% python3 -q
>>> import numpy as np
>>> np.set_printoptions(precision=2, suppress=True, linewidth=200, floatmode="fixed")
>>> tidy = lambda a: np.round(a, 2) + 0
>>> m1 = np.load("dump.npy")
>>> m1
array([[ 3,  3,  3],
       [ 5,  3,  5],
       [ 4,  3,  8],
       [ 5,  0, 11],
       [ 6,  1, 13],
       [ 5,  2, 10],
       [ 7,  5,  7],
       [10,  5,  9],
       [11,  4, 10],
       [12,  5, 11],
       [10,  6, 13],
       [13,  8, 10],
       [13,  9, 12]])
>>> f, r1 = m1[12], m1[8]
>>> f @ f
np.int64(394)
>>> pr = (f @ r1) / (f @ f) * f
>>> tidy(pr)
array([9.87, 6.83, 9.11])
>>> np.outer(f, r1)
array([[143,  52, 130],
       [ 99,  36,  90],
       [132,  48, 120]])
>>> tidy(r1 - pr)
array([ 1.13, -2.83,  0.89])
>>> np.linalg.matrix_rank(np.outer(f, r1))
np.int64(1)
>>> f = np.array([2, 3])
>>> np.polyval(f, m1[10])
array([23, 15, 29])
>>> np.array([np.convolve(row, f, "same") for row in m1])
array([[ 6, 15, 15],
       [10, 21, 19],
       [ 8, 18, 25],
       [10, 15, 22],
       [12, 20, 29],
       [10, 19, 26],
       [14, 31, 29],
       [20, 40, 33],
       [22, 41, 32],
       [24, 46, 37],
       [20, 42, 44],
       [26, 55, 44],
       [26, 57, 51]])
>>> np.correlate(m1[10], m1[3], "full")
array([110,  66, 193,  30,  65])
>>> Ac = m1 - m1.mean(axis=0)
>>> U, sv, Vh = np.linalg.svd(Ac, full_matrices=False)
>>> tidy(sv ** 2 / (sv ** 2).sum())
array([0.72, 0.24, 0.03])
>>> np.abs(U[:, 0]).argmax()
np.int64(12)
>>> tidy(sv)
array([15.75,  9.15,  3.32])
>>> np.abs(Vh[0]).argmax()
np.int64(0)
>>> tidy((sv ** 2).sum() ** 2 / (sv ** 4).sum())
np.float64(1.71)
>>> np.searchsorted(np.cumsum(sv ** 2) / (sv ** 2).sum(), 0.9) + 1
np.int64(2)
>>> mat = np.load("block4.npy")
>>> mat
array([[ 0.00,  0.00,  1.00],
       [ 0.00,  0.00, -3.00],
       [ 1.00, -3.00,  0.00]])
>>> # rows and columns are dependent
>>> tidy(np.linalg.norm(mat[1] - mat[0]))
np.float64(4.0)
>>> tidy(np.linalg.norm(mat) ** 2 / np.linalg.norm(mat, 2) ** 2)
np.float64(2.0)
>>> tidy(np.linalg.norm(mat[1], 1)), tidy(np.linalg.norm(mat[1], np.inf))
(np.float64(3.0), np.float64(3.0))
>>> evals, V = np.linalg.eigh(mat)
>>> tidy(evals)
array([-3.16,  0.00,  3.16])
>>> tidy(V.T @ V)
array([[1.00, 0.00, 0.00],
       [0.00, 1.00, 0.00],
       [0.00, 0.00, 1.00]])
>>> tidy(V.T @ mat @ V)
array([[-3.16,  0.00,  0.00],
       [ 0.00,  0.00,  0.00],
       [ 0.00,  0.00,  3.16]])
>>> np.abs(V[:, -1]).round(6).argmax()
np.int64(2)
>>> np.unique(evals.round(6) + 0, return_counts=True)[1]
array([1, 1, 1])
>>> evals.sum(), np.trace(mat)
(np.float64(0.0), np.float64(0.0))
>>> tidy(np.linalg.eigvalsh(mat + 2 * np.eye(3)))
array([-1.16,  2.00,  5.16])
>>> tidy(np.abs(V[:, -1]))
array([0.22, 0.67, 0.71])
>>> U, sv, Vh = np.linalg.svd(mat)
>>> V = Vh[:(sv > 1e-8).sum()]
>>> rng = np.random.default_rng(2980)
>>> x0 = mat[2] + 4 * mat[1] + rng.integers(2) * np.eye(3)[1]
>>> x0
array([  1.00,  -3.00, -12.00])
>>> tidy(np.diag(V.T @ V))
array([0.10, 0.90, 1.00])
>>> tidy(np.linalg.norm(x0 - V.T @ V @ x0))
np.float64(0.0)
>>> np.count_nonzero(mat)
np.int64(4)
>>> np.linalg.matrix_rank(mat)
np.int64(2)
>>> np.linalg.rank(mat)
Traceback (most recent call last):
  File "<python-input-48>", line 1, in <module>
    np.linalg.rank(mat)
    ^^^^^^^^^^^^^^
AttributeError: module 'numpy.linalg' has no attribute 'rank'
>>> np.diff(mat, axis=0)
array([[ 0.00,  0.00, -4.00],
       [ 1.00, -3.00,  3.00]])
>>> mat - mat[0]
array([[ 0.00,  0.00,  0.00],
       [ 0.00,  0.00, -4.00],
       [ 1.00, -3.00, -1.00]])
>>> mat.sum(axis=1)
array([ 1.00, -3.00, -2.00])
>>> mat.sum(axis=0)
array([ 1.00, -3.00, -2.00])
>>> data = np.load("mat.npy")
>>> data
array([[  1, -16,  -9,  25, -20,   9],
       [  0,   0,   0,   0,   0,   0],
       [ -2, -24, -16,  32, -22,  18]])
>>> # null space of dimension 4
>>> U, sv, Vh = np.linalg.svd(data)
>>> V = Vh[:(sv > 1e-8).sum()]
>>> x0 = data[0] + 3 * data[1] + rng.integers(2) * np.eye(6)[5]
>>> x0
array([  1.00, -16.00,  -9.00,  25.00, -20.00,   9.00])
>>> tidy(np.linalg.norm(x0 - V.T @ V @ x0))
np.float64(0.0)
>>> tidy(np.diag(V.T @ V))
array([0.12, 0.25, 0.23, 0.45, 0.51, 0.44])
>>> np.allclose(V.T @ V @ x0, x0)
True
>>> B = data[0, 0] * data[1:] - np.outer(data[1:, 0], data[0])
>>> B
array([[  0,   0,   0,   0,   0,   0],
       [  0, -56, -34,  82, -62,  36]])
>>> np.linalg.matrix_rank(B), np.linalg.matrix_rank(data)
(np.int64(1), np.int64(2))
>>> data[:, 0] / data[0, 0]
array([ 1.00,  0.00, -2.00])
>>> np.flatnonzero(~B.round(6).any(axis=1))
array([0])
>>> evals, V = np.linalg.eigh(mat)
>>> x0 = np.array([-2, -2, 2])
>>> tidy(V * np.abs(evals) @ V.T)
array([[ 0.32, -0.95,  0.00],
       [-0.95,  2.85,  0.00],
       [ 0.00,  0.00,  3.16]])
>>> tidy(x0 @ mat @ x0 / (x0 @ x0)), tidy(evals[0]), tidy(evals[-1])
(np.float64(1.33), np.float64(-3.16), np.float64(3.16))
>>> tidy(V * np.maximum(evals, 0) @ V.T)
array([[ 0.16, -0.47,  0.50],
       [-0.47,  1.42, -1.50],
       [ 0.50, -1.50,  1.58]])
>>> np.linalg.cond(data) > 100
np.True_
>>> [round(float(x), 2) for x in np.linalg.svd(data, compute_uv=False)[:3]]
[63.87, 5.76, 0.0]
>>> tidy(np.linalg.norm(data, 2) / np.linalg.norm(data))
np.float64(1.0)
>>> K = np.load("run14.npy")
>>> K
array([[0, 0, 0, 0, 1, 0],
       [0, 0, 1, 0, 0, 0],
       [1, 0, 0, 0, 0, 0],
       [0, 0, 0, 0, 0, 1],
       [0, 0, 0, 1, 0, 0],
       [0, 1, 0, 0, 0, 0]])
>>> x0 = np.array([-2, -1, -1, 0, 2, -2])
>>> target = K @ x0
>>> target
array([ 2, -1, -2, -2,  0, -1])
>>> tidy(np.linalg.solve(K, -3 * target))
array([ 6.00,  3.00,  3.00,  0.00, -6.00,  6.00])
>>> tidy(np.linalg.solve(K, K[:, 5]))
array([0.00, 0.00, 0.00, 0.00, 0.00, 1.00])
>>> tidy(np.linalg.solve(K.T, K[2]))
array([0.00, 0.00, 1.00, 0.00, 0.00, 0.00])
>>> tidy(np.linalg.solve(K, target + K[:, 0]))
array([-1.00, -1.00, -1.00,  0.00,  2.00, -2.00])
>>> x0 = np.array([4, -3, 2, -3, 0, 3])
>>> a = np.maximum(K @ x0, 0)
>>> K.T @ a
array([4, 0, 2, 0, 0, 3])
>>> np.maximum(K @ (3 * x0), 0)
array([ 0,  6, 12,  9,  0,  0])
>>> a
array([0, 2, 4, 3, 0, 0])
>>> x0 = np.array([1, -1, -5, -2, 1, 4])
>>> target = K @ x0
>>> c, lr = np.zeros(6), 1 / np.linalg.norm(K, 2) ** 2
>>> for i in range(200):
...     c -= lr * K.T @ (K @ c - target)
...     if i % 50 == 0: print(i, round(np.linalg.norm(K @ c - target), 2))
... 
0 0.0
50 0.0
100 0.0
150 0.0
>>> tidy(np.linalg.cond(K))
np.float64(1.0)
>>> x0 = np.array([5, -5, -2, 0, 5, -5])
>>> tidy(np.linalg.norm(x0)), tidy(np.linalg.norm(K @ x0))
(np.float64(10.2), np.float64(10.2))
>>> [p for p in range(1, 25) if np.allclose(np.linalg.matrix_power(K, p), np.eye(6))]
[6, 12, 18, 24]
>>> K.T @ (K @ x0)
array([ 5, -5, -2,  0,  5, -5])
>>> X = np.array([[1, 2, 2, 3],
...     [3, 1, 2, 0],
...     [3, 1, 2, 0],
...     [2, 1, 1, 2],
...     [2, 3, 2, 0],
...     [3, 1, 0, 0]])
>>> # row 2 repeats row 1
>>> rank = np.linalg.matrix_rank(data)
>>> rank
np.int64(2)
>>> null = np.linalg.svd(data)[2][rank:].T
>>> np.allclose(data @ null, 0)
True
>>> np.linalg.matrix_rank(data.T @ data), np.linalg.matrix_rank(data @ data.T)
(np.int64(2), np.int64(2))
>>> [int(np.linalg.matrix_rank(data[:i])) for i in range(1, len(data) + 1)]
[1, 1, 2]
>>> null.shape
(6, 4)
>>> [int(np.linalg.matrix_rank(np.delete(data, i, axis=0))) for i in range(3)]
[1, 2, 1]
>>> A = np.load("x.npy")
>>> tidy(A)
array([[-0.50, -0.87],
       [ 0.87, -0.50]])
>>> # keeps lengths
>>> proj = np.triu(np.array([[0, -2], [0, -3]]), 1) + np.eye(2)
>>> B = proj @ A @ np.linalg.inv(proj)
>>> tidy(np.trace(B)), tidy(np.trace(A))
(np.float64(-1.0), np.float64(-1.0))
>>> tidy(proj @ A - A @ proj)
array([[-1.73,  0.00],
       [ 0.00,  1.73]])
>>> tidy(B)
array([[-2.23, -4.33],
       [ 0.87,  1.23]])
>>> tidy(np.linalg.det(B))
np.float64(1.0)
>>> np.linalg.matrix_rank(B)
np.int64(2)
>>> C2 = np.cov(m1, rowvar=False)
>>> tidy(np.corrcoef(m1.T))
array([[1.00, 0.81, 0.54],
       [0.81, 1.00, 0.16],
       [0.54, 0.16, 1.00]])
>>> tidy(C2)
array([[13.00,  7.50,  5.83],
       [ 7.50,  6.64,  1.27],
       [ 5.83,  1.27,  8.92]])
>>> C2.shape
(3, 3)
>>> np.argsort(-m1.std(axis=0).round(6), kind="stable")
array([0, 2, 1])
>>> np.allclose(mat[:-1].T @ np.linalg.lstsq(mat[:-1].T, mat[-1])[0], mat[-1])
False
>>> np.abs(np.diag(np.linalg.qr(mat)[1])) > 1e-9
array([ True, False,  True])
>>> try:
...     np.linalg.inv(mat)
... except np.linalg.LinAlgError as e:
...     print(repr(e))
... 
LinAlgError('Singular matrix')
>>> B = A / np.linalg.norm(A, axis=1, keepdims=True)
>>> C2 = B @ B.T
>>> np.argwhere(np.triu(np.abs(C2) > 0.95, 1))
array([], shape=(0, 2), dtype=int64)
>>> (np.abs(C2) > 0.9).astype(int)
array([[1, 0],
       [0, 1]])
>>> C2 = A.T @ A
>>> tidy(np.linalg.svd(A, compute_uv=False) ** 2)
array([1.00, 1.00])
>>> (A @ A.T).shape
(2, 2)
>>> tidy(np.diag(C2))
array([1.00, 1.00])
>>> tidy(np.linalg.eigvalsh(C2)[::-1])
array([1.00, 1.00])
>>> np.linalg.matrix_rank(C2)
np.int64(2)
>>> np.allclose(C2, C2.T)
True
>>> J = np.load("m.npy")
>>> J
array([[ 0.02, -1.30, -2.64, -1.35],
       [ 0.08, -0.89, -1.61, -0.78],
       [-0.02,  1.59,  3.14,  1.52],
       [-0.07,  1.06,  2.21,  1.01],
       [-0.02, -0.21, -0.36, -0.08],
       [-0.13, -1.65, -3.05, -1.59],
       [-0.05,  0.19,  0.21,  0.02],
       [ 0.04,  1.28,  2.57,  1.18],
       [-0.01,  1.03,  2.19,  1.10],
       [-0.06, -0.43, -0.65, -0.32],
       [ 0.09, -0.26, -0.35, -0.32],
       [-0.02, -0.51, -0.97, -0.43],
       [ 0.10, -0.99, -2.13, -1.14],
       [-0.03, -0.31, -0.67, -0.29],
       [-0.02, -1.47, -2.89, -1.38],
       [ 0.04,  1.60,  3.19,  1.60],
       [-0.06,  0.92,  1.84,  0.97],
       [-0.02, -1.17, -2.26, -1.14],
       [ 0.04,  0.49,  1.05,  0.46],
       [ 0.04, -0.56, -1.02, -0.49],
       [ 0.04,  0.91,  1.95,  0.95],
       [ 0.07, -1.27, -2.49, -1.33],
       [-0.08, -1.14, -2.20, -1.18],
       [-0.05,  1.26,  2.41,  1.23],
       [-0.07,  0.03,  0.09,  0.08],
       [-0.04,  0.66,  1.36,  0.70],
       [-0.04,  0.65,  1.26,  0.67],
       [ 0.02,  0.66,  1.04,  0.51],
       [-0.02,  0.11,  0.14,  0.08],
       [ 0.01,  0.36,  0.54,  0.37],
       [ 0.02, -0.36, -0.66, -0.37],
       [-0.05,  0.10,  0.05,  0.03],
       [ 0.01,  2.44,  4.81,  2.36]])
>>> Ac = (J - J.mean(axis=0)) / J.std(axis=0)
>>> Ac.std(axis=0)
array([1.00, 1.00, 1.00, 1.00])
>>> c = np.linalg.lstsq(np.delete(Ac, 3, axis=1), Ac[:, 3])[0]
>>> np.abs(c).argmax()
np.int64(2)
>>> tidy(c)
array([-0.01,  0.20,  0.80])
>>> U, sv = np.linalg.svd(J)
Traceback (most recent call last):
  File "<python-input-145>", line 1, in <module>
    U, sv = np.linalg.svd(J)
    ^^^^^
ValueError: too many values to unpack (expected 2)
>>> U, sv, Vh = np.linalg.svd(J, full_matrices=False)
>>> tidy(np.sqrt((sv ** 2).sum())), tidy(np.linalg.norm(J))
(np.float64(14.0), np.float64(14.0))
>>> tidy(sv / sv[0])
array([1.00, 0.02, 0.02, 0.02])
>>> B = np.c_[J[:, :2] @ np.array([[-6, 4], [8, -9]]), np.array([1, 5, 5, 5, 5, 5, 1, 1, 1, 5, 3, 5, 0, 1, 1, 1, 0, 4, 1, 4, 0, 1, 3, 3, 3, 3, 1, 2, 0, 0, 3, 5, 3])]
>>> tidy(B)
array([[-10.52,  11.78,   1.00],
       [ -7.60,   8.33,   5.00],
       [ 12.84, -14.39,   5.00],
       [  8.90,  -9.82,   5.00],
       [ -1.56,   1.81,   5.00],
       [-12.42,  14.33,   5.00],
       [  1.82,  -1.91,   1.00],
       [ 10.00, -11.36,   1.00],
       [  8.30,  -9.31,   1.00],
       [ -3.08,   3.63,   5.00],
       [ -2.62,   2.70,   3.00],
       [ -3.96,   4.51,   5.00],
       [ -8.52,   9.31,   0.00],
       [ -2.30,   2.67,   1.00],
       [-11.64,  13.15,   1.00],
       [ 12.56, -14.24,   1.00],
       [  7.72,  -8.52,   0.00],
       [ -9.24,  10.45,   4.00],
       [  3.68,  -4.25,   1.00],
       [ -4.72,   5.20,   4.00],
       [  7.04,  -8.03,   0.00],
       [-10.58,  11.71,   1.00],
       [ -8.64,   9.94,   3.00],
       [ 10.38, -11.54,   3.00],
       [  0.66,  -0.55,   3.00],
       [  5.52,  -6.10,   3.00],
       [  5.44,  -6.01,   1.00],
       [  5.16,  -5.86,   2.00],
       [  1.00,  -1.07,   0.00],
       [  2.82,  -3.20,   0.00],
       [ -3.00,   3.32,   3.00],
       [  1.10,  -1.10,   5.00],
       [ 19.46, -21.92,   3.00]])
>>> np.linalg.matrix_rank(B)
np.int64(3)
>>> tidy(np.linalg.norm(np.linalg.qr(J)[0].T @ B, axis=0) ** 2 / ((B ** 2).sum(axis=0) + 1e-12))
array([1.00, 1.00, 0.22])
>>> feats = np.loadtxt("arr.csv", delimiter=",")
>>> feats
array([[ 3.00, -3.00, -1.00,  3.00,  0.00,  0.00,  0.00],
       [-2.00,  1.00,  2.00, -1.00,  0.00,  0.00,  0.00],
       [-2.00, -1.00,  3.00, -1.00,  0.00,  0.00,  0.00],
       [-3.00, -1.00,  1.00, -3.00,  0.00,  0.00,  0.00],
       [ 0.00,  0.00,  0.00,  0.00,  0.00, -4.00, -2.00],
       [ 0.00,  0.00,  0.00,  0.00,  5.00,  3.00,  3.00],
       [ 0.00,  0.00,  0.00,  0.00,  2.00,  2.00,  3.00]])
>>> # 2 groups of indices that never mix
>>> tidy(np.linalg.norm(feats) ** 2 / np.linalg.norm(feats, 2) ** 2)
np.float64(2.23)
>>> tidy(np.linalg.norm(feats[5], 1)), tidy(np.linalg.norm(feats[5], np.inf))
(np.float64(11.0), np.float64(5.0))
>>> tidy(np.linalg.norm(feats[5] - feats[6]))
np.float64(3.16)
>>> tidy(np.linalg.norm(feats, axis=1))
array([5.29, 3.16, 3.87, 4.47, 4.47, 6.56, 4.12])
>>> tidy(np.linalg.norm(feats, 1)), tidy(np.linalg.norm(feats, np.inf))
(np.float64(10.0), np.float64(11.0))
>>> tidy(np.linalg.norm(feats, 2))
np.float64(8.29)
>>> tidy(np.linalg.norm(feats, "nuc"))
np.float64(25.91)
>>> feats[5] @ feats[6]
np.float64(25.0)
>>> np.linalg.norm(feats, axis=1).argmax()
np.int64(5)
